>>> import numpy as np
>>> np.set_printoptions(precision=1, suppress=True, linewidth=100)
>>> def rnd(a):
...     return np.round(a, 1) + 0
... 
>>> q, _ = np.linalg.qr(np.array([[0.3, -1.0, 0.7], [-0.2, 1.4, -1.5], [-0.8, 0.8, -0.4]]))
>>> A = 4 * q
>>> rnd(A)
array([[-1.4,  1.6,  3.4],
       [ 0.9, -3.4,  2. ],
       [ 3.6,  1.4,  0.8]])
>>> q, V = np.linalg.qr(A[:, :2])[0], np.linalg.qr(A[:, 2:])[0]
>>> sig = np.linalg.svd(q.T @ V, compute_uv=False)
>>> rnd(sig)
array([0.])
>>> (sig > 0.9).sum()
np.int64(0)
>>> rnd(np.sort(np.abs(np.linalg.eigvals(A))))
array([4., 4., 4.])
>>> np.allclose(A @ A.T, A.T @ A)
True
>>> rnd(np.linalg.det(A))
np.float64(64.0)
>>> rnd((A - A.T) / 2)
array([[ 0. ,  0.4, -0.1],
       [-0.4,  0. ,  0.3],
       [ 0.1, -0.3,  0. ]])
>>> rnd(np.trace(A))
np.float64(-3.9)
>>> rnd((A + A.T) / 2)
array([[-1.4,  1.3,  3.5],
       [ 1.3, -3.4,  1.7],
       [ 3.5,  1.7,  0.8]])
>>> x0 = np.array([-2, -1, 2])
>>> target = A @ x0
>>> rnd(target)
array([ 7.9,  5.5, -7.2])
>>> rnd(np.linalg.solve(A, -3 * target))
array([ 6.,  3., -6.])
>>> rnd(np.linalg.solve(A, target))
array([-2., -1.,  2.])
>>> rnd(np.linalg.solve(A, target + A[:, 2]))
array([-2., -1.,  3.])
>>> rnd(np.linalg.solve(A.T, A[0]))
array([1., 0., 0.])
>>> E = np.load("out0.npy")
>>> E
array([[ -1. , -40.6, -40.9],
       [  0.6, -39.1, -40.1],
       [ -1.9, -38.9, -39.5],
       [  0.2, -41. , -40.1],
       [  0.5, -41.3, -39.7],
       [  0.2, -40.1, -39.5],
       [ -0.7, -42. , -37.9],
       [ -0.1, -41.2, -39.7],
       [  1.5, -40.6, -38.4],
       [ -0.8, -38.9, -40.9],
       [  0.8, -39.7, -40.2],
       [ -0.2, -41.4, -39.3],
       [ -0.3, -39.5, -39.7],
       [ -0.2, -39.4, -38.7],
       [ -0.6, -38.5, -39.4]])
>>> Ac = E - E.mean(axis=0)
>>> V = np.linalg.svd(Ac)[2][:1]
>>> out = Ac - Ac @ V.T @ V
>>> rnd(np.diag(V.T @ V))
array([0.1, 0.7, 0.2])
>>> rnd(out.std(axis=0))
array([0.7, 0.4, 0.7])
>>> rnd(np.cov(Ac @ V.T, rowvar=False))
np.float64(1.4)
>>> F = np.array([[4.0, 3.0, 0.0], [3.0, 4.0, 0.0], [0.0, 0.0, 4.0]])
>>> u = np.array([2, 3, 0])
>>> out = F + np.outer(u, np.eye(3)[2])
>>> np.linalg.matrix_rank(np.linalg.inv(out) - np.linalg.inv(F), tol=1e-8)
np.int64(1)
>>> rnd(np.linalg.det(out) / np.linalg.det(F)), rnd(1 + np.linalg.solve(F, u)[2])
(np.float64(1.0), np.float64(1.0))
>>> np.linalg.matrix_rank(out - F)
np.int64(1)
>>> t = np.radians(60)
>>> R = np.eye(3)
>>> R[2, 2] = R[0, 0] = np.cos(t)
>>> R[2, 0], R[0, 2] = -np.sin(t), np.sin(t)
>>> rnd(R)
array([[ 0.5,  0. ,  0.9],
       [ 0. ,  1. ,  0. ],
       [-0.9,  0. ,  0.5]])
>>> out = F @ R.T
>>> np.allclose(np.linalg.norm(F, axis=1), np.linalg.norm(out, axis=1))
True
>>> rnd(np.abs(out - F).max(axis=0))
array([3.5, 0. , 3.5])
>>> rnd(np.linalg.svd(F, compute_uv=False)), rnd(np.linalg.svd(out, compute_uv=False))
(array([7., 4., 1.]), array([7., 4., 1.]))
>>> rnd(out)
array([[ 2. ,  3. , -3.5],
       [ 1.5,  4. , -2.6],
       [ 3.5,  0. ,  2. ]])
>>> rnd(np.linalg.det(R)), np.trace(R)
(np.float64(1.0), np.float64(2.0))
